>>> import numpy as np
>>> import numpy.linalg as la
>>> np.set_printoptions(precision=3, suppress=True, linewidth=120, sign=" ")
>>> def rd(a):
...     return np.round(a, 3) + 0
... 
>>> arr = np.loadtxt("arr.csv", delimiter=",")
>>> arr
array([[-1.5  ,  0.2  ,  0.4  , -1.1  , -0.574, -0.4  , -0.3  , -0.3  ,  0.1  , -1.8  ,  1.   ],
       [-1.6  ,  1.8  ,  0.4  ,  1.1  , -1.597,  0.9  , -0.8  ,  0.3  , -0.3  ,  0.8  ,  0.3  ],
       [-0.5  ,  2.2  , -0.7  , -1.1  ,  3.195,  2.1  ,  1.6  , -1.6  ,  0.3  ,  1.5  , -2.7  ],
       [ 0.   , -0.1  , -1.   ,  1.9  , -1.583,  1.4  , -0.8  , -0.8  ,  0.7  , -2.9  , -1.2  ],
       [-0.2  , -0.7  , -0.1  ,  2.6  , -2.013,  3.1  , -1.   , -0.7  , -0.1  ,  0.8  , -0.5  ],
       [ 0.8  , -1.1  , -0.8  , -2.   , -1.018, -0.8  , -0.5  , -0.2  ,  0.   ,  1.4  ,  1.2  ],
       [-1.5  ,  1.5  , -0.6  , -0.8  , -0.966,  0.   , -0.5  ,  0.9  ,  0.8  ,  1.5  , -2.1  ],
       [ 0.6  , -0.2  ,  0.6  ,  0.1  , -2.17 , -0.9  , -1.1  ,  1.4  , -0.6  , -0.9  ,  0.6  ],
       [-1.1  ,  1.6  ,  1.7  ,  0.2  , -0.014, -0.1  ,  0.   , -0.3  , -0.9  , -1.1  ,  0.   ],
       [-1.3  ,  0.7  , -1.2  ,  1.2  , -1.004, -0.8  , -0.5  ,  1.6  ,  0.2  ,  0.5  ,  0.1  ],
       [-2.   , -0.8  , -0.2  ,  0.5  , -0.801,  1.4  , -0.4  , -0.6  ,  0.   , -0.6  ,  0.8  ],
       [-0.1  ,  1.2  ,  1.7  ,  0.5  , -0.617, -0.4  , -0.3  ,  0.4  ,  0.9  ,  0.4  ,  0.3  ],
       [ 0.3  , -0.1  , -1.1  ,  0.2  ,  1.211,  0.8  ,  0.6  ,  1.2  ,  0.2  , -1.4  , -0.4  ],
       [ 0.8  , -0.2  ,  1.2  , -0.3  ,  1.582,  0.7  ,  0.8  , -1.5  , -0.1  ,  0.6  ,  0.8  ],
       [ 0.7  ,  0.   ,  0.7  , -0.3  ,  2.777,  0.5  ,  1.4  ,  1.2  ,  0.9  ,  0.5  , -2.1  ],
       [-0.5  , -1.8  ,  0.3  ,  0.   ,  2.598,  0.8  ,  1.3  ,  1.   , -0.8  ,  0.2  ,  0.   ],
       [ 0.8  , -1.3  , -0.5  , -0.3  , -1.177,  0.4  , -0.6  , -0.1  , -0.4  , -0.2  ,  0.7  ],
       [ 0.5  , -2.1  ,  0.4  ,  1.9  ,  2.001, -1.1  ,  1.   , -0.4  , -1.5  , -0.3  , -0.2  ],
       [-0.2  ,  0.2  ,  2.5  ,  1.4  ,  0.218, -2.   ,  0.1  ,  0.7  ,  0.5  ,  0.3  , -1.7  ],
       [ 1.5  ,  0.5  ,  0.   , -0.6  , -0.771, -0.7  , -0.4  ,  1.6  , -0.4  ,  1.   ,  0.2  ],
       [-0.7  ,  0.1  ,  0.9  , -0.9  ,  0.43 , -0.4  ,  0.2  , -1.6  , -0.3  ,  0.5  , -0.5  ],
       [ 1.5  ,  1.4  ,  0.8  , -0.9  , -0.606, -0.8  , -0.3  , -1.1  ,  1.   , -0.6  , -0.8  ],
       [-1.3  , -0.6  , -1.4  , -0.9  ,  3.003,  1.3  ,  1.5  , -0.9  ,  1.7  , -0.3  ,  1.1  ],
       [-2.9  , -1.8  , -0.8  ,  0.2  , -0.406,  0.2  , -0.2  , -1.8  ,  1.4  ,  0.   ,  0.5  ],
       [ 0.   ,  0.8  , -1.   ,  0.2  , -0.202, -1.5  , -0.1  ,  0.1  ,  2.2  ,  0.   ,  0.4  ]])
>>> Xc = (arr - arr.mean(axis=0)) / arr.std(axis=0)
>>> np.argwhere(np.abs(Xc) > 2)
array([[  2,  10],
       [  3,   9],
       [  4,   3],
       [  4,   5],
       [ 17,   8],
       [ 18,   2],
       [ 23,   0],
       [ 24,   8]])
>>> coef = la.lstsq(np.delete(Xc, 7, axis=1), Xc[:, 7])[0]
>>> np.abs(coef).argmax()
np.int64(6)
>>> rd(1 - np.var(Xc[:, 7] - np.delete(Xc, 7, axis=1) @ coef))
np.float64(0.302)
>>> rd(coef)
array([  0.191,   0.217,  -0.269,   0.314,  15.294,  -0.404, -15.295,  -0.187,   0.149,   0.03 ])
